>>> import numpy as np
>>> np.set_printoptions(precision=1, suppress=True, linewidth=160, legacy="1.25")
>>> K = np.load("dump.npy")
>>> K
array([[ 1,  0,  0],
       [ 0, -2,  0],
       [ 0,  0, -2]])
>>> # splits into 3 blocks
>>> K @ K
array([[1, 0, 0],
       [0, 4, 0],
       [0, 0, 4]])
>>> print(np.allclose(K @ K.T, K.T @ K))
True
>>> np.trace(K)
-3
>>> np.linalg.svd(K, compute_uv=False)
array([2., 2., 1.])
>>> np.linalg.pinv(K)
array([[ 1. ,  0. ,  0. ],
       [ 0. , -0.5,  0. ],
       [ 0. ,  0. , -0.5]])
>>> print(K[:, 2] @ K[:, 1])
0
>>> K.T @ K
array([[1, 0, 0],
       [0, 4, 0],
       [0, 0, 4]])
>>> vec = np.array([-1, -1, -2])
>>> y = K @ vec
>>> print(y)
[-1  2  4]
>>> np.linalg.solve(K, K[:, 1])
array([ 0.,  1., -0.])
>>> print(np.linalg.matrix_rank(K - K[0, 0] * np.eye(3)))
2
>>> [int(np.linalg.matrix_rank(np.linalg.matrix_power(K, p))) for p in range(1, 4)]
[3, 3, 3]
>>> O, _ = np.linalg.qr(np.array([[-0.5, -1.8, -0.7, -0.7, -0.7],
...     [-0.9, -0.4, -0.8, -0.3, 1.0],
...     [-0.7, 0.4, 0.3, -1.4, -0.1],
...     [-0.3, 0.0, -1.0, -0.7, -0.1],
...     [-1.3, -1.7, 0.0, 0.5, 0.7]]))
>>> M = -1 * O
>>> print(M.round(1) + 0)
[[ 0.3 -0.7 -0.2  0.6  0.2]
 [ 0.5  0.3 -0.4 -0.3  0.6]
 [ 0.4  0.6  0.3  0.7  0. ]
 [ 0.2  0.2 -0.7  0.  -0.7]
 [ 0.7 -0.2  0.4 -0.4 -0.4]]
>>> vec = np.array([-3, 3, 3, 0, 0])
>>> np.abs(np.linalg.eigvals(M))
array([1., 1., 1., 1., 1.])
>>> np.round(np.linalg.norm(vec), 1), np.round(np.linalg.norm(M @ vec), 1)
(5.2, 5.2)
>>> T = np.stack([M, 5 * M, M[::-1]])
>>> T.shape
(3, 5, 5)
>>> np.linalg.matrix_rank(T)
array([5, 5, 5])
>>> np.linalg.norm(T, axis=(1, 2))
array([ 2.2, 11.2,  2.2])
>>> rng = np.random.default_rng(96877)
>>> Y = M + rng.integers(-2, 3, (5, 3)) @ rng.integers(-2, 3, (3, 5))
>>> print(Y)
[[-3.7  5.3  2.8 -2.4  1.2]
 [ 3.5 -0.7 -6.4 -4.3 -7.4]
 [ 4.4  0.6  2.3 -1.3 -2. ]
 [ 3.2 -4.8 -4.7  2.  -2.7]
 [-3.3  1.8  1.4  0.6  2.6]]
>>> np.linalg.matrix_rank(Y - M, tol=1e-8)
3
>>> print(np.round(np.linalg.svd(Y - M, compute_uv=False), 1) + 0)
[14.5  8.7  5.3  0.   0. ]
>>> Y - M
array([[-4.,  6.,  3., -3.,  1.],
       [ 3., -1., -6., -4., -8.],
       [ 4.,  0.,  2., -2., -2.],
       [ 3., -5., -4.,  2., -2.],
       [-4.,  2.,  1.,  1.,  3.]])
